>>> import numpy as np
>>> np.set_printoptions(precision=2, suppress=True, linewidth=200)
>>> def rd(a):
...     return np.round(a, 2) + 0
... 
>>> M = np.loadtxt("test18.csv", delimiter=",")
>>> print(M)
[[ 0.  7.  6.  7.  8.  0.  0.  0.  6.  3.]
 [ 0.  7.  6.  7.  8.  0.  0.  0.  6.  3.]
 [ 0.  5.  5.  7.  7.  0.  0.  0.  6.  2.]
 [ 3.  9.  7.  7.  9.  2.  2.  1.  6.  4.]
 [ 0.  3.  4.  7.  6.  0.  0.  0.  6.  1.]
 [12. 15. 10.  7. 12.  8.  8.  4.  6.  7.]
 [ 6. 11.  8.  7. 10.  4.  4.  2.  6.  5.]
 [ 0.  7.  6.  7.  8.  0.  0.  0.  6.  3.]
 [ 0.  7.  6.  7.  8.  0.  0.  0.  6.  3.]
 [ 6. 11.  8.  7. 10.  4.  4.  2.  6.  5.]
 [ 0.  5.  5.  7.  7.  0.  0.  0.  6.  2.]]
>>> Uu, sig, Vh = np.linalg.svd(M)
>>> vecs = Vh[:(sig > 1e-8).sum()]
>>> rng = np.random.default_rng(342)
>>> x0 = M[9] + -2 * M[3] + rng.integers(2) * np.eye(10)[4]
>>> print(x0)
[ 0. -7. -6. -7. -7.  0.  0.  0. -6. -3.]
>>> print(rd(np.linalg.norm(x0 - vecs.T @ vecs @ x0)))
0.86
>>> print(np.allclose(vecs.T @ vecs @ x0, x0))
False
>>> print(np.linalg.matrix_rank(np.vstack([M, x0])))
4
>>> def softmax(z):
...     e = np.exp(z - z.max(axis=-1, keepdims=True))
...     return e / e.sum(axis=-1, keepdims=True)
... 
>>> print(rd(softmax(M[0])))
[0.   0.18 0.07 0.18 0.5  0.   0.   0.   0.07 0.  ]
>>> S = M @ M.T / np.sqrt(10)
>>> print(softmax(S).round(6).argmax(axis=1))
[5 5 5 5 5 5 5 5 5 5 5]
>>> u = np.array([0, 1, -2, 2, -3, -1, 3, 1, 3])
>>> data = u[np.abs(np.subtract.outer(np.arange(9), np.arange(9)))]
>>> print(data)
[[ 0  1 -2  2 -3 -1  3  1  3]
 [ 1  0  1 -2  2 -3 -1  3  1]
 [-2  1  0  1 -2  2 -3 -1  3]
 [ 2 -2  1  0  1 -2  2 -3 -1]
 [-3  2 -2  1  0  1 -2  2 -3]
 [-1 -3  2 -2  1  0  1 -2  2]
 [ 3 -1 -3  2 -2  1  0  1 -2]
 [ 1  3 -1 -3  2 -2  1  0  1]
 [ 3  1  3 -1 -3  2 -2  1  0]]
>>> # equal to its transpose
>>> Uu, sig, Vh = np.linalg.svd(M)
>>> print(rd(sig))
[57.93 16.83  3.27  0.    0.    0.    0.    0.    0.    0.  ]
>>> A2 = Uu[:, :3] @ np.diag(sig[:3]) @ Vh[:3]
>>> print(rd(A2))
[[ 0.  7.  6.  7.  8.  0.  0.  0.  6.  3.]
 [ 0.  7.  6.  7.  8.  0.  0.  0.  6.  3.]
 [ 0.  5.  5.  7.  7.  0.  0.  0.  6.  2.]
 [ 3.  9.  7.  7.  9.  2.  2.  1.  6.  4.]
 [ 0.  3.  4.  7.  6.  0.  0.  0.  6.  1.]
 [12. 15. 10.  7. 12.  8.  8.  4.  6.  7.]
 [ 6. 11.  8.  7. 10.  4.  4.  2.  6.  5.]
 [ 0.  7.  6.  7.  8.  0.  0.  0.  6.  3.]
 [ 0.  7.  6.  7.  8.  0.  0.  0.  6.  3.]
 [ 6. 11.  8.  7. 10.  4.  4.  2.  6.  5.]
 [ 0.  5.  5.  7.  7.  0.  0.  0.  6.  2.]]
>>> print(rd(np.abs(M - A2).max()))
0.0
